$ ipython --no-banner

In [1]: import numpy as np

In [2]: from numpy import linalg as LA

In [3]: np.set_printoptions(precision=2, suppress=True, linewidth=200)

In [4]: def tidy(a):
   ...:     return np.round(a, 2) + 0
   ...: 

In [5]: data = np.loadtxt("test15.csv", delimiter=",")

In [6]: print(tidy(data))
[[-0.27  0.58 -0.07 -0.03  0.26 -0.15  0.63  0.02 -0.04]
 [-0.16 -0.31 -0.16 -0.33 -0.22 -0.07  0.35  0.29  0.43]
 [-0.14  0.03 -0.15 -0.08 -0.27 -0.48 -0.06  0.28  0.03]
 [ 0.38 -0.01  0.17 -0.27  0.2  -0.3   0.31 -0.07  0.03]
 [-0.08 -0.01  0.61 -0.65 -0.04  0.24 -0.01  0.07 -0.23]
 [ 0.25 -0.25 -0.1  -0.23 -0.1  -0.54 -0.03 -0.43 -0.08]
 [-0.11  0.22 -0.54 -0.49 -0.07  0.14 -0.32  0.18 -0.06]
 [ 0.   -0.17  0.04 -0.05  0.35  0.2  -0.03 -0.07  0.73]
 [-0.05 -0.53 -0.01  0.17  0.26 -0.04  0.18  0.55 -0.36]
 [-0.41 -0.31 -0.31 -0.19  0.46  0.06  0.03 -0.43 -0.25]
 [ 0.69  0.05 -0.37 -0.12  0.13  0.32  0.19  0.12 -0.12]
 [ 0.08  0.2   0.11 -0.07  0.58 -0.36 -0.46  0.31  0.09]]

In [7]: Y = np.c_[data[:, :2] @ np.array([[-3, 2], [-2, -2]]), np.array([5, 2, 1, 1, 2, 0, 4, 0, 5, 0, 0, 4])]

In [8]: tidy(Y)
Out[8]: 
array([[-0.34, -1.71,  5.  ],
       [ 1.11,  0.29,  2.  ],
       [ 0.35, -0.34,  1.  ],
       [-1.13,  0.79,  1.  ],
       [ 0.26, -0.15,  2.  ],
       [-0.24,  1.  ,  0.  ],
       [-0.12, -0.66,  4.  ],
       [ 0.35,  0.35,  0.  ],
       [ 1.23,  0.96,  5.  ],
       [ 1.85, -0.21,  0.  ],
       [-2.15,  1.28,  0.  ],
       [-0.66, -0.24,  4.  ]])

In [9]: LA.matrix_rank(Y)
Out[9]: np.int64(3)

In [10]: tidy(LA.norm(LA.qr(data)[0].T @ Y, axis=0) ** 2 / ((Y ** 2).sum(axis=0) + 1e-12))
Out[10]: array([1. , 1. , 0.9])

In [11]: tidy(LA.lstsq(data, Y[:, 0])[0])
Out[11]: array([-3., -2.,  0.,  0.,  0.,  0.,  0.,  0.,  0.])

In [12]: LA.matrix_rank(np.c_[data, Y])
Out[12]: np.int64(10)

In [13]: vec = np.array([-3, -1, 2, -1, -1, 2, 2, 0, 2])

In [14]: y = data @ vec

In [15]: beta, lr = np.zeros(9), 1 / LA.norm(data, 2) ** 2

In [16]: for i in range(3):
    ...:     beta -= lr * data.T @ (data @ beta - y)
    ...:     if i % 1 == 0: print(i, round(LA.norm(data @ beta - y), 2))
    ...: 
0 0.0
1 0.0
2 0.0

In [17]: tidy(LA.cond(data))
Out[17]: np.float64(1.0)

In [18]: print(tidy(beta))
[-3. -1.  2. -1. -1.  2.  2.  0.  2.]

In [19]: gram = data.T @ data

In [20]: tidy(LA.svd(data, compute_uv=False) ** 2)
Out[20]: array([1., 1., 1., 1., 1., 1., 1., 1., 1.])

In [21]: tidy(LA.eigvalsh(gram)[::-1])
Out[21]: array([1., 1., 1., 1., 1., 1., 1., 1., 1.])

In [22]: tidy(np.trace(gram)), (data ** 2).sum()
Out[22]: (np.float64(9.0), np.float64(9.0))

In [23]: (data @ data.T).shape
Out[23]: (12, 12)

In [24]: np.allclose(gram, gram.T)
Out[24]: True

In [25]: m1 = np.array([[2, 1, 0, 2, 0, 1, 0, 0, 0, 0, 1],
    ...:     [1, 0, 1, 2, 1, 0, 1, 1, 2, 2, 2],
    ...:     [1, 2, 1, 0, 0, 0, 1, 1, 1, 1, 1],
    ...:     [1, 2, 2, 2, 0, 0, 0, 0, 2, 0, 1],
    ...:     [1, 1, 1, 0, 1, 2, 2, 1, 2, 0, 1],
    ...:     [0, 2, 0, 1, 0, 1, 2, 2, 0, 1, 1],
    ...:     [1, 2, 2, 0, 0, 1, 1, 0, 2, 1, 2],
    ...:     [0, 0, 2, 0, 1, 0, 1, 1, 0, 1, 1],
    ...:     [2, 0, 1, 1, 2, 1, 0, 2, 1, 2, 0]])

In [26]: m1[1] = m1[5]

In [27]: m1
Out[27]: 
array([[2, 1, 0, 2, 0, 1, 0, 0, 0, 0, 1],
       [0, 2, 0, 1, 0, 1, 2, 2, 0, 1, 1],
       [1, 2, 1, 0, 0, 0, 1, 1, 1, 1, 1],
       [1, 2, 2, 2, 0, 0, 0, 0, 2, 0, 1],
       [1, 1, 1, 0, 1, 2, 2, 1, 2, 0, 1],
       [0, 2, 0, 1, 0, 1, 2, 2, 0, 1, 1],
       [1, 2, 2, 0, 0, 1, 1, 0, 2, 1, 2],
       [0, 0, 2, 0, 1, 0, 1, 1, 0, 1, 1],
       [2, 0, 1, 1, 2, 1, 0, 2, 1, 2, 0]])

In [28]: Y = m1 / LA.norm(m1, axis=1)
ValueError: operands could not be broadcast together with shapes (9,11) (9,) 


In [29]: Y = m1 / LA.norm(m1, axis=1, keepdims=True)

In [30]: gram = Y @ Y.T

In [31]: np.argwhere(np.triu(np.abs(gram) > 0.95, 1))
Out[31]: array([[1, 5]])

In [32]: Y = m1[0, 0] * m1[1:] - np.outer(m1[1:, 0], m1[0])

In [33]: Y
Out[33]: 
array([[ 0,  4,  0,  2,  0,  2,  4,  4,  0,  2,  2],
       [ 0,  3,  2, -2,  0, -1,  2,  2,  2,  2,  1],
       [ 0,  3,  4,  2,  0, -1,  0,  0,  4,  0,  1],
       [ 0,  1,  2, -2,  2,  3,  4,  2,  4,  0,  1],
       [ 0,  4,  0,  2,  0,  2,  4,  4,  0,  2,  2],
       [ 0,  3,  4, -2,  0,  1,  2,  0,  4,  2,  3],
       [ 0,  0,  4,  0,  2,  0,  2,  2,  0,  2,  2],
       [ 0, -2,  2, -2,  4,  0,  0,  4,  2,  4, -2]])

In [34]: m1[:, 0] / m1[0, 0]
Out[34]: array([1. , 0. , 0.5, 0.5, 0.5, 0. , 0.5, 0. , 1. ])

In [35]: LA.matrix_rank(Y), LA.matrix_rank(m1)
Out[35]: (np.int64(7), np.int64(8))

In [36]: np.flatnonzero(~Y.round(6).any(axis=1))
Out[36]: array([], dtype=int64)

In [37]: print(np.argsort(-LA.norm(m1, axis=0).round(6), kind="stable")[:3])
[1 2 6]

In [38]: [round(float(x), 2) for x in LA.svd(m1, compute_uv=False)[:3]]
Out[38]: [9.36, 4.07, 3.67]

In [39]: f, g = m1[6], m1[3]

In [40]: f @ f
Out[40]: np.int64(20)

In [41]: pr = (f @ g) / (f @ f) * f

In [42]: pr
Out[42]: array([0.75, 1.5 , 1.5 , 0.  , 0.  , 0.75, 0.75, 0.  , 1.5 , 0.75, 1.5 ])

In [43]: print(LA.matrix_rank(np.outer(f, g)))
1

In [44]: Uu, s, Vh = LA.svd(m1)

In [45]: vecs = Vh[:(s > 1e-8).sum()]

In [46]: rng = np.random.default_rng(779428)

In [47]: vec = m1[2] + -2 * m1[7] + rng.integers(2) * np.eye(11)[0]

In [48]: vec
Out[48]: array([ 2.,  2., -3.,  0., -2.,  0., -1., -1.,  1., -1., -1.])

In [49]: np.allclose(vecs.T @ vecs @ vec, vec)
Out[49]: False

In [50]: print(tidy(vecs.T @ vecs))
[[ 0.96  0.07 -0.05 -0.02  0.14 -0.01 -0.07  0.   -0.01 -0.04  0.08]
 [ 0.07  0.68 -0.06  0.09 -0.31 -0.13  0.13  0.11  0.19  0.07  0.12]
 [-0.05 -0.06  0.76  0.06  0.2  -0.21  0.05 -0.05  0.14  0.03  0.25]
 [-0.02  0.09  0.06  0.93  0.03  0.09 -0.15  0.09 -0.07 -0.1   0.  ]
 [ 0.14 -0.31  0.2   0.03  0.41  0.09  0.06  0.23  0.07  0.02 -0.12]
 [-0.01 -0.13 -0.21  0.09  0.09  0.79  0.13 -0.08  0.16  0.09  0.18]
 [-0.07  0.13  0.05 -0.15  0.06  0.13  0.65  0.27 -0.08 -0.24  0.17]
 [ 0.    0.11 -0.05  0.09  0.23 -0.08  0.27  0.62 -0.04  0.19 -0.21]
 [-0.01  0.19  0.14 -0.07  0.07  0.16 -0.08 -0.04  0.84 -0.05 -0.18]
 [-0.04  0.07  0.03 -0.1   0.02  0.09 -0.24  0.19 -0.05  0.84  0.12]
 [ 0.08  0.12  0.25  0.   -0.12  0.18  0.17 -0.21 -0.18  0.12  0.54]]

In [51]: LA.matrix_rank(np.vstack([m1, vec]))
Out[51]: np.int64(9)

In [52]: print(tidy(np.diag(vecs.T @ vecs)))
[0.96 0.68 0.76 0.93 0.41 0.79 0.65 0.62 0.84 0.84 0.54]

In [53]: M = np.load("data.npy")

In [54]: M
Out[54]: 
array([[ 0,  0,  0,  0,  0,  0,  0,  0,  0,  0],
       [ 1,  0, -1,  1,  1, -1,  0, -2,  0, -1],
       [ 2,  2, -3,  4, -4,  5,  1,  0, -4, -2],
       [ 1,  2,  0,  2, -2,  1, -1,  2, -2,  2],
       [-3, -2, -4,  0, -1,  0, -2, -2, -4, -4],
       [-1,  0, -2,  1,  0,  2,  0, -1, -2, -2],
       [ 0,  0,  0,  0,  0,  0,  0,  0,  0,  0],
       [ 1, -1,  2,  1,  2,  0,  1, -1,  1, -1],
       [-3,  0, -6,  0,  2, -1, -3, -3, -6, -7],
       [-1, -3,  0,  0,  1, -2, -1, -2, -1, -3],
       [ 0,  1,  1,  0,  0, -3,  3,  1, -3,  0],
       [ 1,  4, -1,  4,  4, -2,  0,  2, -4,  0],
       [ 2,  0, -1,  1, -2,  2,  2, -1,  0, -2],
       [ 2,  5, -1,  0,  3,  1, -4,  0, -6,  0],
       [ 1,  0,  2, -1, -1, -1,  2, -1, -2, -2],
       [ 1,  1,  3, -1,  3, -1,  2, -1, -3, -5],
       [-2, -1, -6,  2, -2,  0,  1, -1, -5, -4],
       [ 1,  4, -2,  2,  1,  0, -2,  1, -4, -1],
       [ 2,  1,  3, -3,  1,  0,  0, -2, -4, -1],
       [-1,  2, -1, -1,  2,  0, -1,  1, -2, -2],
       [ 1,  0,  2, -1, -1, -1,  2, -1, -2, -2],
       [ 1,  2,  1,  4,  1, -1,  1,  3, -2,  3],
       [-2, -2, -2, -1, -1, -2, -2, -1, -2, -2],
       [ 0,  2, -4,  1,  0,  4,  1, -1, -4, -6],
       [-1,  0, -2,  1,  0,  2,  0, -1, -2, -2],
       [ 2,  2, -1,  3, -1,  0, -1,  0, -2,  1],
       [ 1,  1,  1, -2,  2,  1, -2, -1, -2,  1],
       [ 2,  0, -1,  1, -2,  2,  2, -1,  0, -2],
       [ 1,  2,  0,  2, -2,  1, -1,  2, -2,  2],
       [ 3,  5, -1,  0,  0,  4, -2,  1, -6, -1],
       [ 6,  3,  1,  1, -2,  2,  1, -3, -6, -2],
       [ 1,  1,  1, -2,  2,  1, -2, -1, -2,  1],
       [ 0, -3,  2, -1,  0, -3,  1, -3, -3, -5],
       [-1,  0, -2,  1,  0,  2,  0, -1, -2, -2],
       [ 1,  0, -1,  1,  1, -1,  0, -2,  0, -1],
       [ 1,  2,  1,  4,  1, -1,  1,  3, -2,  3]])

In [55]: cent = M[[26, 32]].astype(float)

In [56]: for _ in range(3):
    ...:     labels = LA.norm(M[:, None] - cent, axis=-1).argmin(axis=1)
    ...:     cent = np.array([M[labels == j].mean(axis=0) for j in range(2)])
    ...: 

In [57]: labels
Out[57]: array([0, 0, 0, 0, 1, 0, 0, 0, 1, 1, 0, 0, 0, 0, 0, 1, 1, 0, 0, 0, 0, 0, 1, 1, 0, 0, 0, 0, 0, 0, 0, 0, 1, 0, 0, 0])

In [58]: tidy(cent)
Out[58]: 
array([[ 1.07,  1.36, -0.18,  0.86,  0.14,  0.54,  0.  , -0.11, -2.21, -0.46],
       [-1.25, -1.  , -2.12,  0.  ,  0.25, -0.62, -0.38, -1.75, -3.5 , -4.5 ]])
